$ python -q
>>> import numpy as np
>>> np.set_printoptions(precision=2, suppress=True, linewidth=140)
>>> X = np.load("a.npy")
>>> X
array([[ -2.16,  -6.06,   4.16,  -1.15,   1.67,   5.16],
       [  3.15,  -7.73,   1.53,   3.36,  -2.15,   5.22],
       [  5.92,  -5.74,  -0.46,   5.47,  -4.9 ,   4.01],
       [  5.05, -10.57,   1.73,   0.95,  -0.66,   7.52],
       [  0.21,  -6.72,   2.2 ,   5.83,  -2.74,   3.61],
       [  8.86,  -3.58,  -1.36,  -0.2 ,  -3.56,   5.13],
       [ -0.23,  -7.8 ,   2.86,   4.4 ,  -1.48,   4.5 ],
       [ 17.68,   5.02,  -7.98,   4.9 , -12.12,   0.73],
       [  2.07,  -7.17,   1.9 ,   3.2 ,  -1.85,   4.87],
       [ -1.25,  -2.63,   1.93,   5.64,  -3.37,   1.6 ],
       [ -5.86,   3.41,   2.6 ,   5.25,  -3.37,  -1.66],
       [  3.75,   0.72,  -0.78,   4.04,  -5.34,   1.19],
       [  2.89,  -8.1 ,   1.52,   4.73,  -2.68,   4.93],
       [ -2.2 ,  -5.94,   3.2 ,   4.99,  -1.66,   3.2 ],
       [ -9.06,  -5.36,   6.13,   4.52,   0.88,   2.2 ],
       [  4.37,  -7.69,   0.43,   7.06,  -4.59,   4.22],
       [ -2.72,   1.86,   2.09,   2.  ,  -2.26,   0.46],
       [ -8.06,  -4.98,   5.78,   3.4 ,   1.01,   2.5 ],
       [  5.36,  -4.15,   0.31,  -0.28,  -2.09,   4.97],
       [ -2.91,  -4.41,   3.07,   5.58,  -2.19,   2.23],
       [  1.99,  -2.26,   0.81,   3.16,  -3.31,   2.61],
       [  4.68,   1.97,  -1.16,   1.98,  -4.94,   1.36],
       [ -2.84,  -5.29,   4.31,  -1.37,   1.8 ,   4.78],
       [ -0.04,   1.56,   0.88,   2.69,  -3.51,   0.73]])
>>> Xc = X - X.mean(axis=0)
>>> Uu, s, Vt = np.linalg.svd(Xc, full_matrices=False)
>>> np.abs(Vt[0]).argmax()
np.int64(0)
>>> np.round(s ** 2 / (s ** 2).sum(), 2) + 0
array([0.63, 0.28, 0.09, 0.  , 0.  , 0.  ])
>>> np.round((s ** 2).sum() ** 2 / (s ** 4).sum(), 2)
np.float64(2.08)
>>> M = np.load("m.npy")
>>> M
array([[-0.46, -0.17, -0.51, -0.06,  0.44, -0.55],
       [ 0.54, -0.68, -0.2 ,  0.45,  0.06, -0.07],
       [ 0.31,  0.48, -0.66,  0.09, -0.45, -0.17],
       [ 0.08, -0.09, -0.48, -0.38,  0.32,  0.71],
       [-0.08, -0.49, -0.05, -0.62, -0.59, -0.15],
       [-0.62, -0.17, -0.18,  0.51, -0.39,  0.38]])
>>> # keeps lengths
>>> Uu, s, Vt = np.linalg.svd(M, full_matrices=False)
>>> np.round(np.sqrt((s ** 2).sum()), 2), np.round(np.linalg.norm(M), 2)
(np.float64(2.45), np.float64(2.45))
>>> np.round(M.T @ M, 2) + 0
array([[1., 0., 0., 0., 0., 0.],
       [0., 1., 0., 0., 0., 0.],
       [0., 0., 1., 0., 0., 0.],
       [0., 0., 0., 1., 0., 0.],
       [0., 0., 0., 0., 1., 0.],
       [0., 0., 0., 0., 0., 1.]])
>>> np.round(M @ M.T, 2) + 0
array([[1., 0., 0., 0., 0., 0.],
       [0., 1., 0., 0., 0., 0.],
       [0., 0., 1., 0., 0., 0.],
       [0., 0., 0., 1., 0., 0.],
       [0., 0., 0., 0., 1., 0.],
       [0., 0., 0., 0., 0., 1.]])
>>> other = np.linalg.inv(M)
>>> other
array([[-0.46,  0.54,  0.31,  0.08, -0.08, -0.62],
       [-0.17, -0.68,  0.48, -0.09, -0.49, -0.17],
       [-0.51, -0.2 , -0.66, -0.48, -0.05, -0.18],
       [-0.06,  0.45,  0.09, -0.38, -0.62,  0.51],
       [ 0.44,  0.06, -0.45,  0.32, -0.59, -0.39],
       [-0.55, -0.07, -0.17,  0.71, -0.15,  0.38]])
>>> np.linalg.inv(other)
array([[-0.46, -0.17, -0.51, -0.06,  0.44, -0.55],
       [ 0.54, -0.68, -0.2 ,  0.45,  0.06, -0.07],
       [ 0.31,  0.48, -0.66,  0.09, -0.45, -0.17],
       [ 0.08, -0.09, -0.48, -0.38,  0.32,  0.71],
       [-0.08, -0.49, -0.05, -0.62, -0.59, -0.15],
       [-0.62, -0.17, -0.18,  0.51, -0.39,  0.38]])
>>> np.round(np.linalg.slogdet(M)[0], 2)
np.float64(-1.0)
>>> (np.abs(other) > 1e-9).astype(int)
array([[1, 1, 1, 1, 1, 1],
       [1, 1, 1, 1, 1, 1],
       [1, 1, 1, 1, 1, 1],
       [1, 1, 1, 1, 1, 1],
       [1, 1, 1, 1, 1, 1],
       [1, 1, 1, 1, 1, 1]])
>>> np.allclose(other, M.T)
True
>>> round(float(np.linalg.det(M) * np.linalg.det(other)), 2)
1.0
>>> np.allclose(M, M.T)
False
>>> round(np.abs(np.linalg.eigvals(M)).max(), 2)
np.float64(1.0)
>>> round(float(np.trace(M)), 2)
-2.4
>>> vec = np.array([3, 5, 3, 4, 4, 4])
>>> round(float(np.linalg.det(M)), 2)
-1.0
>>> [p for p in range(1, 25) if np.allclose(np.linalg.matrix_power(M, p), np.eye(6))]
[]
>>> np.linalg.inv(M)
array([[-0.46,  0.54,  0.31,  0.08, -0.08, -0.62],
       [-0.17, -0.68,  0.48, -0.09, -0.49, -0.17],
       [-0.51, -0.2 , -0.66, -0.48, -0.05, -0.18],
       [-0.06,  0.45,  0.09, -0.38, -0.62,  0.51],
       [ 0.44,  0.06, -0.45,  0.32, -0.59, -0.39],
       [-0.55, -0.07, -0.17,  0.71, -0.15,  0.38]])
>>> np.sort(np.abs(np.degrees(np.angle(np.linalg.eigvals(M)))))
array([  0.  , 102.97, 102.97, 166.95, 166.95, 180.  ])
>>> M.T @ (M @ vec)
array([3., 5., 3., 4., 4., 4.])
>>> mat = np.load("layer11.npy")
>>> mat.round(2) + 0
array([[ 0.92,  0.14, -0.13, -0.09,  0.  , -0.09, -0.14,  0.07,  0.06],
       [ 0.14,  0.23,  0.18,  0.05, -0.12, -0.28,  0.15, -0.04,  0.09],
       [-0.13,  0.18,  0.78, -0.21, -0.02, -0.2 , -0.17,  0.09, -0.04],
       [-0.09,  0.05, -0.21,  0.72, -0.04, -0.28, -0.06,  0.05, -0.25],
       [ 0.  , -0.12, -0.02, -0.04,  0.97, -0.11, -0.01,  0.02,  0.01],
       [-0.09, -0.28, -0.2 , -0.28, -0.11,  0.49, -0.14,  0.11, -0.03],
       [-0.14,  0.15, -0.17, -0.06, -0.01, -0.14,  0.71,  0.14,  0.3 ],
       [ 0.07, -0.04,  0.09,  0.05,  0.02,  0.11,  0.14,  0.93, -0.14],
       [ 0.06,  0.09, -0.04, -0.25,  0.01, -0.03,  0.3 , -0.14,  0.25]])
>>> t = np.radians(120)
>>> r_ = np.eye(9)
>>> r_[2, 2] = r_[0, 0] = np.cos(t)
>>> r_[2, 0], r_[0, 2] = -np.sin(t), np.sin(t)
>>> r_
array([[-0.5 ,  0.  ,  0.87,  0.  ,  0.  ,  0.  ,  0.  ,  0.  ,  0.  ],
       [ 0.  ,  1.  ,  0.  ,  0.  ,  0.  ,  0.  ,  0.  ,  0.  ,  0.  ],
       [-0.87,  0.  , -0.5 ,  0.  ,  0.  ,  0.  ,  0.  ,  0.  ,  0.  ],
       [ 0.  ,  0.  ,  0.  ,  1.  ,  0.  ,  0.  ,  0.  ,  0.  ,  0.  ],
       [ 0.  ,  0.  ,  0.  ,  0.  ,  1.  ,  0.  ,  0.  ,  0.  ,  0.  ],
       [ 0.  ,  0.  ,  0.  ,  0.  ,  0.  ,  1.  ,  0.  ,  0.  ,  0.  ],
       [ 0.  ,  0.  ,  0.  ,  0.  ,  0.  ,  0.  ,  1.  ,  0.  ,  0.  ],
       [ 0.  ,  0.  ,  0.  ,  0.  ,  0.  ,  0.  ,  0.  ,  1.  ,  0.  ],
       [ 0.  ,  0.  ,  0.  ,  0.  ,  0.  ,  0.  ,  0.  ,  0.  ,  1.  ]])
>>> other = mat @ r_.T
>>> round(np.linalg.det(r_), 2), np.trace(r_)
(np.float64(1.0), np.float64(6.0))
